$ python -q
>>> import numpy as np
>>> import numpy.linalg as la
>>> np.set_printoptions(precision=4, suppress=True, linewidth=120)
>>> def rd(a):
...     return np.round(a, 4) + 0
... 
>>> arr = np.abs(np.array([[3, 1, -2, 0, -3, -2, 2, -3, -1],
...     [-1, -2, -3, 1, 3, -3, -2, 2, -2],
...     [1, 2, 2, -1, 3, 2, 0, -1, -2],
...     [2, 3, -1, 3, -3, -2, 1, 1, -1],
...     [2, 3, 3, 1, -1, 1, -3, 2, 2],
...     [0, 0, -3, -2, -2, -3, -3, 2, -2],
...     [1, 0, -1, 2, 0, -1, -3, -3, 0],
...     [3, -1, -1, 2, -2, 3, -3, 0, 3],
...     [0, 1, -3, 3, -1, 3, 3, -3, -3]])) + np.eye(9)
>>> arr = arr / arr.sum(axis=1, keepdims=True)
>>> print(rd(arr))
[[0.2222 0.0556 0.1111 0.     0.1667 0.1111 0.1111 0.1667 0.0556]
 [0.05   0.15   0.15   0.05   0.15   0.15   0.1    0.1    0.1   ]
 [0.0667 0.1333 0.2    0.0667 0.2    0.1333 0.     0.0667 0.1333]
 [0.1111 0.1667 0.0556 0.2222 0.1667 0.1111 0.0556 0.0556 0.0556]
 [0.1053 0.1579 0.1579 0.0526 0.1053 0.0526 0.1579 0.1053 0.1053]
 [0.     0.     0.1667 0.1111 0.1111 0.2222 0.1667 0.1111 0.1111]
 [0.0833 0.     0.0833 0.1667 0.     0.0833 0.3333 0.25   0.    ]
 [0.1579 0.0526 0.0526 0.1053 0.1053 0.1579 0.1579 0.0526 0.1579]
 [0.     0.0476 0.1429 0.1429 0.0476 0.1429 0.1429 0.1429 0.1905]]
>>> print(rd(la.matrix_power(arr, 100)))
[[0.0858 0.0798 0.1239 0.1069 0.1123 0.1295 0.1436 0.119  0.0991]
 [0.0858 0.0798 0.1239 0.1069 0.1123 0.1295 0.1436 0.119  0.0991]
 [0.0858 0.0798 0.1239 0.1069 0.1123 0.1295 0.1436 0.119  0.0991]
 [0.0858 0.0798 0.1239 0.1069 0.1123 0.1295 0.1436 0.119  0.0991]
 [0.0858 0.0798 0.1239 0.1069 0.1123 0.1295 0.1436 0.119  0.0991]
 [0.0858 0.0798 0.1239 0.1069 0.1123 0.1295 0.1436 0.119  0.0991]
 [0.0858 0.0798 0.1239 0.1069 0.1123 0.1295 0.1436 0.119  0.0991]
 [0.0858 0.0798 0.1239 0.1069 0.1123 0.1295 0.1436 0.119  0.0991]
 [0.0858 0.0798 0.1239 0.1069 0.1123 0.1295 0.1436 0.119  0.0991]]
>>> print(rd(arr @ np.ones(9)))
[1. 1. 1. 1. 1. 1. 1. 1. 1.]
>>> rd(np.sort(np.abs(la.eigvals(arr)))[::-1])
array([1.    , 0.2859, 0.1952, 0.1952, 0.0975, 0.0824, 0.0622, 0.0622, 0.0066])
>>> rd(arr.sum(axis=1))
array([1., 1., 1., 1., 1., 1., 1., 1., 1.])
>>> p = np.eye(9)[2]
>>> for _ in range(6):
...     p = p @ arr
...     print(p.round(4))
... 
[0.0667 0.1333 0.2    0.0667 0.2    0.1333 0.     0.0667 0.1333]
[0.0738 0.1029 0.1475 0.0862 0.1315 0.1312 0.1078 0.0999 0.1192]
[0.0796 0.0853 0.1318 0.1011 0.1162 0.1307 0.1346 0.1149 0.1057]
[0.0836 0.0811 0.1261 0.1058 0.1132 0.1301 0.1413 0.1178 0.1012]
[0.0851 0.0801 0.1245 0.1068 0.1125 0.1297 0.1429 0.1187 0.0997]
[0.0856 0.0799 0.1241 0.1069 0.1124 0.1296 0.1434 0.1189 0.0993]
>>> rng = np.random.default_rng(52613)
>>> lab = rng.permutation(9)
>>> B = arr[:, lab] * rng.choice([-1, 1], 9)
>>> rd(B)
array([[ 0.1111,  0.1111,  0.1667,  0.2222, -0.1667,  0.    ,  0.0556,  0.1111,  0.0556],
       [ 0.15  ,  0.1   ,  0.1   ,  0.05  , -0.15  , -0.05  ,  0.15  ,  0.15  ,  0.1   ],
       [ 0.1333,  0.    ,  0.0667,  0.0667, -0.2   , -0.0667,  0.1333,  0.2   ,  0.1333],
       [ 0.1111,  0.0556,  0.0556,  0.1111, -0.1667, -0.2222,  0.1667,  0.0556,  0.0556],
       [ 0.0526,  0.1579,  0.1053,  0.1053, -0.1053, -0.0526,  0.1579,  0.1579,  0.1053],
       [ 0.2222,  0.1667,  0.1111,  0.    , -0.1111, -0.1111,  0.    ,  0.1667,  0.1111],
       [ 0.0833,  0.3333,  0.25  ,  0.0833,  0.    , -0.1667,  0.    ,  0.0833,  0.    ],
       [ 0.1579,  0.1579,  0.0526,  0.1579, -0.1053, -0.1053,  0.0526,  0.0526,  0.1579],
       [ 0.1429,  0.1429,  0.1429,  0.    , -0.0476, -0.1429,  0.0476,  0.1429,  0.1905]])
>>> Uu, _, VT = la.svd(arr.T @ B)
>>> lab
array([5, 6, 7, 0, 4, 3, 1, 2, 8])
>>> rd(Uu @ VT)
array([[ 0.,  0.,  0.,  1.,  0.,  0.,  0.,  0.,  0.],
       [ 0.,  0.,  0.,  0.,  0.,  0.,  1.,  0.,  0.],
       [ 0.,  0.,  0.,  0.,  0.,  0.,  0.,  1.,  0.],
       [ 0.,  0.,  0.,  0.,  0., -1.,  0.,  0.,  0.],
       [ 0.,  0.,  0.,  0., -1.,  0.,  0.,  0.,  0.],
       [ 1.,  0.,  0.,  0.,  0.,  0.,  0.,  0.,  0.],
       [ 0.,  1.,  0.,  0.,  0.,  0.,  0.,  0.,  0.],
       [ 0.,  0.,  1.,  0.,  0.,  0.,  0.,  0.,  0.],
       [ 0.,  0.,  0.,  0.,  0.,  0.,  0.,  0.,  1.]])
